% ipython --no-banner

In [1]: import numpy as np

In [2]: from numpy import linalg as LA

In [3]: np.set_printoptions(precision=1, suppress=True, linewidth=140, floatmode="fixed")

In [4]: def rd(a):
   ...:     return np.round(a, 1) + 0
   ...: 

In [5]: arr = np.loadtxt("mat.csv", delimiter=",")

In [6]: print(arr)
[[ -4.1   0.1   0.4   0.0   3.2  -0.6  -4.0]
 [ -3.2  -0.6  -0.8  -0.2   3.8   1.1  -3.6]
 [ -2.7  -0.8   1.9  -2.1   4.5   0.6  -2.5]
 [ -0.9   2.5  -1.8   3.9  -8.0  -4.2   0.4]
 [ -4.1   0.0   0.0  -1.1   3.2   0.3  -2.1]
 [ -4.4  -0.6   0.2  -3.1   6.3   0.8  -3.4]
 [ -2.9  -1.6   0.2  -2.6   4.5   0.5  -3.1]
 [  0.5   5.7  -3.2   4.5  -7.2  -4.6   0.8]
 [  8.2   9.0   8.2   4.6 -12.7  -7.2   3.7]
 [ -3.7  -0.7   0.4  -1.3   4.7   0.1  -1.8]
 [  6.8   5.9   8.3   3.3 -11.1  -7.8   5.5]
 [  2.7   2.5   0.4   8.0  -9.4  -6.3   1.2]
 [  1.1   2.3  -1.9   4.8  -8.0  -5.9   3.8]
 [  5.5   6.0   8.6   4.3 -10.3  -4.6   3.1]
 [ -3.4   0.7   0.2  -2.0   3.2   2.1  -2.0]
 [  5.6   7.8   9.5   4.6 -10.8  -7.0   7.1]
 [  8.1   8.9   8.6   4.0 -10.1  -6.6   4.3]
 [ -4.4   2.1   0.1  -3.3   3.5  -0.6  -4.7]
 [  4.5   8.6   5.7   3.7 -10.0  -6.5   5.7]
 [  8.2   7.8   8.0   4.2 -11.4  -8.1   5.9]
 [ -1.7  -0.3   0.1  -2.0   5.1   0.5  -2.3]
 [ -2.9  -1.4  -0.9  -2.8   5.3   1.4  -2.0]
 [ -6.0  -0.5   2.0  -0.5   4.7  -1.4  -2.0]
 [ -2.2   1.3  -0.1  -0.2   4.1  -0.4  -1.9]
 [ -4.9  -1.3   1.1  -1.5   2.5  -0.6  -2.0]
 [  9.1   8.6   9.5   5.2 -10.7  -6.2   6.3]
 [  6.8   9.2   8.7   4.0 -11.3  -5.7   5.1]
 [ -0.9   3.3  -0.9   4.9  -9.4  -7.1   2.3]
 [  0.3   3.8  -3.4   6.3  -9.0  -5.8   1.8]
 [  0.4   3.3  -2.0   5.0 -10.3  -6.9   2.6]
 [ -1.6   4.4  -2.4   4.1  -8.8  -4.9   2.6]
 [  5.5   8.5   7.9   2.9 -11.6  -6.3   5.7]]

In [7]: cov = np.cov(arr, rowvar=False)

In [8]: print(rd(np.polyfit(arr[:, 1], arr[:, 2], 1)))
[ 0.8 -0.5]

In [9]: print(rd(np.corrcoef(arr.T)))
[[ 1.0  0.9  0.8  0.7 -0.9 -0.8  0.9]
 [ 0.9  1.0  0.7  0.7 -0.9 -0.8  0.9]
 [ 0.8  0.7  1.0  0.3 -0.5 -0.5  0.7]
 [ 0.7  0.7  0.3  1.0 -0.9 -0.9  0.8]
 [-0.9 -0.9 -0.5 -0.9  1.0  1.0 -0.9]
 [-0.8 -0.8 -0.5 -0.9  1.0  1.0 -0.9]
 [ 0.9  0.9  0.7  0.8 -0.9 -0.9  1.0]]

In [10]: print(rd(np.corrcoef(arr[:, 1], arr[:, 2])[0, 1]))
0.7

In [11]: print(cov.shape)
(7, 7)

In [12]: r0 = np.array([3, 2, 3])

In [13]: print(rd(np.convolve(arr[16], r0)))
[ 24.3  42.9  67.9  55.9   3.5 -28.0 -30.6 -11.2  12.9]

In [14]: hat = arr @ LA.solve(arr.T @ arr, arr.T)

In [15]: print(rd(np.trace(hat)))
7.0

In [16]: print(rd(hat @ arr[:, 4]))
[  3.2   3.8   4.5  -8.0   3.2   6.3   4.5  -7.2 -12.7   4.7 -11.1  -9.4  -8.0 -10.3   3.2 -10.8 -10.1   3.5 -10.0 -11.4   5.1   5.3   4.7
   4.1   2.5 -10.7 -11.3  -9.4  -9.0 -10.3  -8.8 -11.6]

In [17]: print(rd(LA.eigvalsh(hat)))
[0.0 0.0 0.0 0.0 0.0 0.0 0.0 0.0 0.0 0.0 0.0 0.0 0.0 0.0 0.0 0.0 0.0 0.0 0.0 0.0 0.0 0.0 0.0 0.0 0.0 1.0 1.0 1.0 1.0 1.0 1.0 1.0]

In [18]: print(rd(np.diag(hat)))
[0.2 0.1 0.1 0.2 0.1 0.1 0.1 0.3 0.3 0.1 0.3 0.5 0.2 0.3 0.2 0.3 0.2 0.4 0.2 0.2 0.1 0.1 0.3 0.2 0.2 0.2 0.2 0.2 0.2 0.2 0.3 0.2]
